% ipython --no-banner

In [1]: import numpy as np

In [2]: from numpy import linalg as LA

In [3]: np.set_printoptions(suppress=True, linewidth=100)

In [4]: X = np.loadtxt("out6.csv", delimiter=",")

In [5]: X
Out[5]: 
array([[-18.42,  13.98,   3.22],
       [-17.06,  14.76,   3.12],
       [-15.12,  15.41,   3.75],
       [  9.11,   1.99,   1.02],
       [  7.78, -22.58,  -2.02],
       [-15.41,  15.79,   4.03],
       [  7.55, -22.94,  -1.12],
       [  8.75, -22.45,   0.22],
       [-18.52,  13.05,   3.2 ],
       [-15.74,  15.66,   4.45],
       [  6.75, -22.  ,   0.37],
       [  7.07, -22.36,  -0.27],
       [-18.21,  15.46,   2.83],
       [-17.37,  15.53,   2.21],
       [ 11.03,   3.31,   0.19],
       [  7.21, -23.21,  -1.72],
       [ 10.28,   5.23,   1.03],
       [  5.51, -23.63,  -1.06],
       [  9.88,   3.41,   1.49],
       [  6.66, -23.58,  -0.83],
       [-15.06,  14.95,   2.94],
       [  7.31, -23.92,   0.84]])

In [6]: Z = X[[18, 16]].astype(float)

In [7]: for _ in range(6):
   ...:     labels = LA.norm(X[:, None] - Z, axis=-1).argmin(axis=1)
   ...:     Z = np.array([X[labels == j].mean(axis=0) for j in range(2)])
   ...: 

In [8]: labels
Out[8]: array([1, 1, 1, 0, 0, 1, 0, 0, 1, 1, 0, 0, 1, 1, 0, 0, 0, 0, 0, 0, 1, 0])

In [9]: Z.round(2)
Out[9]: 
array([[  8.07, -14.83,  -0.14],
       [-16.77,  14.95,   3.31]])

In [10]: np.bincount(labels)
Out[10]: array([13,  9])

In [11]: gram = np.cov(X, rowvar=False)

In [12]: gram.round(2)
Out[12]: 
array([[ 158.51, -176.72,  -20.91],
       [-176.72,  317.57,   31.5 ],
       [ -20.91,   31.5 ,    3.91]])

In [13]: np.round(X.std(axis=0), 2)
Out[13]: array([12.3 , 17.41,  1.93])

In [14]: np.round(np.corrcoef(X.T), 2)
Out[14]: 
array([[ 1.  , -0.79, -0.84],
       [-0.79,  1.  ,  0.89],
       [-0.84,  0.89,  1.  ]])

In [15]: other = np.c_[X[:, :1] @ np.array([[3]]), np.array([1, 2, 3, 3, 0, -3, -2, -1, -2, 1, 1, 2, 3, -2, 1, 0, 3, 1, 2, -2, 0, 3])]

In [16]: other.round(2)
Out[16]: 
array([[-55.26,   1.  ],
       [-51.18,   2.  ],
       [-45.36,   3.  ],
       [ 27.33,   3.  ],
       [ 23.34,   0.  ],
       [-46.23,  -3.  ],
       [ 22.65,  -2.  ],
       [ 26.25,  -1.  ],
       [-55.56,  -2.  ],
       [-47.22,   1.  ],
       [ 20.25,   1.  ],
       [ 21.21,   2.  ],
       [-54.63,   3.  ],
       [-52.11,  -2.  ],
       [ 33.09,   1.  ],
       [ 21.63,   0.  ],
       [ 30.84,   3.  ],
       [ 16.53,   1.  ],
       [ 29.64,   2.  ],
       [ 19.98,  -2.  ],
       [-45.18,   0.  ],
       [ 21.93,   3.  ]])

In [17]: LA.matrix_rank(other)
Out[17]: np.int64(2)

In [18]: np.round(LA.norm(other - X @ LA.lstsq(X, other)[0], axis=0), 2) + 0
Out[18]: array([0.  , 7.98])

In [19]: x = np.array([2, 2])

In [20]: LA.norm(other @ x) <= LA.norm(other, 2) * LA.norm(x) + 1e-9
Out[20]: np.True_

In [21]: (other @ x).argmax()
Out[21]: np.int64(14)

In [22]: np.sign((other @ x).round(6))
Out[22]: 
array([-1., -1., -1.,  1.,  1., -1.,  1.,  1., -1., -1.,  1.,  1., -1., -1.,  1.,  1.,  1.,  1.,
        1.,  1., -1.,  1.])

In [23]: Ac = X - X.mean(axis=0)

In [24]: evecs = LA.svd(Ac)[2][:2]

In [25]: other = Ac - Ac @ evecs.T @ evecs

In [26]: np.round(np.diag(evecs.T @ evecs), 2)
Out[26]: array([1.  , 1.  , 0.01])

In [27]: round(float(LA.norm(other) / LA.norm(Ac)), 2)
Out[27]: 0.04

In [28]: Z = np.array([[0, 1, 0]])

In [29]: rng = np.random.default_rng(843256)

In [30]: M = rng.normal(size=(18, 1)) @ Z + np.array([3, 5, 5])

In [31]: M.round(2)
Out[31]: 
array([[3.  , 3.14, 5.  ],
       [3.  , 2.73, 5.  ],
       [3.  , 5.83, 5.  ],
       [3.  , 5.11, 5.  ],
       [3.  , 4.79, 5.  ],
       [3.  , 5.07, 5.  ],
       [3.  , 6.85, 5.  ],
       [3.  , 3.82, 5.  ],
       [3.  , 8.3 , 5.  ],
       [3.  , 6.72, 5.  ],
       [3.  , 4.65, 5.  ],
       [3.  , 4.98, 5.  ],
       [3.  , 5.4 , 5.  ],
       [3.  , 3.71, 5.  ],
       [3.  , 5.21, 5.  ],
       [3.  , 6.4 , 5.  ],
       [3.  , 3.11, 5.  ],
       [3.  , 4.91, 5.  ]])

In [32]: U, s, Vh = LA.svd(M)

In [33]: evecs = Vh[:(s > 1e-8).sum()]

In [34]: x = M[1] + -2 * M[0] + rng.integers(2) * np.eye(3)[0]

In [35]: x.round(2)
Out[35]: array([-2.  , -3.54, -5.  ])

In [36]: np.round(np.diag(evecs.T @ evecs), 2)
Out[36]: array([0.26, 1.  , 0.74])

In [37]: np.allclose(evecs.T @ evecs @ x, x)
Out[37]: False

In [38]: LA.lstsq(M[:-1].T, M[-1])[2]
Out[38]: np.int32(2)

In [39]: np.round(M @ LA.pinv(M) @ M, 2)
Out[39]: 
array([[3.  , 3.14, 5.  ],
       [3.  , 2.73, 5.  ],
       [3.  , 5.83, 5.  ],
       [3.  , 5.11, 5.  ],
       [3.  , 4.79, 5.  ],
       [3.  , 5.07, 5.  ],
       [3.  , 6.85, 5.  ],
       [3.  , 3.82, 5.  ],
       [3.  , 8.3 , 5.  ],
       [3.  , 6.72, 5.  ],
       [3.  , 4.65, 5.  ],
       [3.  , 4.98, 5.  ],
       [3.  , 5.4 , 5.  ],
       [3.  , 3.71, 5.  ],
       [3.  , 5.21, 5.  ],
       [3.  , 6.4 , 5.  ],
       [3.  , 3.11, 5.  ],
       [3.  , 4.91, 5.  ]])

In [40]: rank = LA.matrix_rank(M)

In [41]: rank
Out[41]: np.int64(2)

In [42]: null = LA.svd(M)[2][rank:].T

In [43]: [int(LA.matrix_rank(M[:, :j + 1])) for j in range(3)]
Out[43]: [1, 2, 2]

In [44]: np.round(M @ null, 2) + 0
Out[44]: 
array([[0.],
       [0.],
       [0.],
       [0.],
       [0.],
       [0.],
       [0.],
       [0.],
       [0.],
       [0.],
       [0.],
       [0.],
       [0.],
       [0.],
       [0.],
       [0.],
       [0.],
       [0.]])

In [45]: [int(LA.matrix_rank(M[:i])) for i in range(1, len(M) + 1)]
Out[45]: [1, 2, 2, 2, 2, 2, 2, 2, 2, 2, 2, 2, 2, 2, 2, 2, 2, 2]

In [46]: [int(LA.matrix_rank(np.delete(M, i, axis=0))) for i in range(18)]
Out[46]: [2, 2, 2, 2, 2, 2, 2, 2, 2, 2, 2, 2, 2, 2, 2, 2, 2, 2]

In [47]: np.allclose(M @ null, 0)
Out[47]: True
